$ ipython --no-banner

In [1]: import numpy as np

In [2]: import numpy.linalg as la

In [3]: np.set_printoptions(precision=3, suppress=True, linewidth=200)

In [4]: rnd = lambda a: np.round(a, 3) + 0

In [5]: M2 = np.array([[-1, -2, 1, 2, 2, 1, -1, -1, -2, 3, 2, 2],
   ...:     [1, -3, 2, -1, 1, -1, -2, -1, -3, 2, 1, -3],
   ...:     [1, 0, -3, 1, 0, 0, -2, 3, -2, 3, 2, 0],
   ...:     [2, -3, 0, 3, 2, -2, 2, -3, -3, 0, -2, 3],
   ...:     [0, -3, 2, 2, 3, -3, 1, -1, 0, -2, 0, 0],
   ...:     [-2, 1, -2, 2, 1, -2, 2, 1, 0, -3, -2, 0],
   ...:     [2, 2, 3, 1, 1, 0, -2, 0, -2, 2, 3, 0],
   ...:     [-2, -3, 3, -2, -3, 2, 1, 1, -2, 2, 2, 2],
   ...:     [2, 3, 2, 2, 2, -1, -1, 2, 0, 3, 3, 0],
   ...:     [2, 0, 2, 0, 3, 0, -1, 3, 2, 0, -3, -3],
   ...:     [-3, 2, 1, 2, -2, -2, -3, -2, 2, 2, 1, -3],
   ...:     [0, -1, 2, 2, -1, -3, 1, -2, 1, 3, 1, -1]])

In [6]: K = np.triu(M2, 1)

In [7]: K
Out[7]: 
array([[ 0, -2,  1,  2,  2,  1, -1, -1, -2,  3,  2,  2],
       [ 0,  0,  2, -1,  1, -1, -2, -1, -3,  2,  1, -3],
       [ 0,  0,  0,  1,  0,  0, -2,  3, -2,  3,  2,  0],
       [ 0,  0,  0,  0,  2, -2,  2, -3, -3,  0, -2,  3],
       [ 0,  0,  0,  0,  0, -3,  1, -1,  0, -2,  0,  0],
       [ 0,  0,  0,  0,  0,  0,  2,  1,  0, -3, -2,  0],
       [ 0,  0,  0,  0,  0,  0,  0,  0, -2,  2,  3,  0],
       [ 0,  0,  0,  0,  0,  0,  0,  0, -2,  2,  2,  2],
       [ 0,  0,  0,  0,  0,  0,  0,  0,  0,  3,  3,  0],
       [ 0,  0,  0,  0,  0,  0,  0,  0,  0,  0, -3, -3],
       [ 0,  0,  0,  0,  0,  0,  0,  0,  0,  0,  0, -3],
       [ 0,  0,  0,  0,  0,  0,  0,  0,  0,  0,  0,  0]])

In [8]: rng = np.random.default_rng(32074)

In [9]: z = rng.permutation(12)

In [10]: z
Out[10]: array([ 6, 10,  3,  8, 11,  1,  7,  9,  4,  0,  5,  2])

In [11]: M2 = K[z][:, z]

In [12]: print(M2)
[[ 0  3  0 -2  0  0  0  2  0  0  0  0]
 [ 0  0  0  0 -3  0  0  0  0  0  0  0]
 [ 2 -2  0 -3  3  0 -3  0  2  0 -2  0]
 [ 0  3  0  0  0  0  0  3  0  0  0  0]
 [ 0  0  0  0  0  0  0  0  0  0  0  0]
 [-2  1 -1 -3 -3  0 -1  2  1  0 -1  2]
 [ 0  2  0 -2  2  0  0  2  0  0  0  0]
 [ 0 -3  0  0 -3  0  0  0  0  0  0  0]
 [ 1  0  0  0  0  0 -1 -2  0  0 -3  0]
 [-1  2  2 -2  2 -2 -1  3  2  0  1  1]
 [ 2 -2  0  0  0  0  1 -3  0  0  0  0]
 [-2  2  1 -2  0  0  3  3  0  0  0  0]]

In [13]: np.diag(M2)
Out[13]: array([0, 0, 0, 0, 0, 0, 0, 0, 0, 0, 0, 0])

In [14]: la.lstsq(M2[:-1].T, M2[-1])[2]
Out[14]: np.int32(9)

In [15]: rnd(np.trace(la.pinv(M2) @ M2))
Out[15]: np.float64(10.0)

In [16]: f = np.array([-1, 1])

In [17]: print(np.cross(K[9, :3], K[10, :3]))
[0 0 0]

In [18]: print(np.array([np.convolve(row, f, "same") for row in K]))
[[ 0  2 -3 -1  0  1  2  0  1 -5  1  0]
 [ 0  0 -2  3 -2  2  1 -1  2 -5  1  4]
 [ 0  0  0 -1  1  0  2 -5  5 -5  1  2]
 [ 0  0  0  0 -2  4 -4  5  0 -3  2 -5]
 [ 0  0  0  0  0  3 -4  2 -1  2 -2  0]
 [ 0  0  0  0  0  0 -2  1  1  3 -1 -2]
 [ 0  0  0  0  0  0  0  0  2 -4 -1  3]
 [ 0  0  0  0  0  0  0  0  2 -4  0  0]
 [ 0  0  0  0  0  0  0  0  0 -3  0  3]
 [ 0  0  0  0  0  0  0  0  0  0  3  0]
 [ 0  0  0  0  0  0  0  0  0  0  0  3]
 [ 0  0  0  0  0  0  0  0  0  0  0  0]]

In [19]: la.cond(K) > 100
Out[19]: np.True_

In [20]: rnd(la.norm(K, 2) / la.norm(K))
Out[20]: np.float64(0.669)

In [21]: la.matrix_rank(K, rtol=0.1)
Out[21]: np.int64(8)

In [22]: np.argsort(-la.norm(K, axis=0).round(6), kind="stable")[:3]
Out[22]: array([ 9, 10, 11])

In [23]: W0 = np.array([[-1, -1, -1, -1], [8, 3, 8, 3], [-1, -1, -1, -1], [8, 3, 8, 3]])

In [24]: rank = la.matrix_rank(W0)

In [25]: rank
Out[25]: np.int64(2)

In [26]: N = la.svd(W0)[2][rank:].T

In [27]: np.allclose(W0 @ N, 0)
Out[27]: True

In [28]: rnd(N @ N.T)
Out[28]: 
array([[ 0.5,  0. , -0.5,  0. ],
       [ 0. ,  0.5,  0. , -0.5],
       [-0.5,  0. ,  0.5,  0. ],
       [ 0. , -0.5,  0. ,  0.5]])

In [29]: [int(la.matrix_rank(W0[:i])) for i in range(1, len(W0) + 1)]
Out[29]: [1, 2, 2, 2]

In [30]: N.shape
Out[30]: (4, 2)
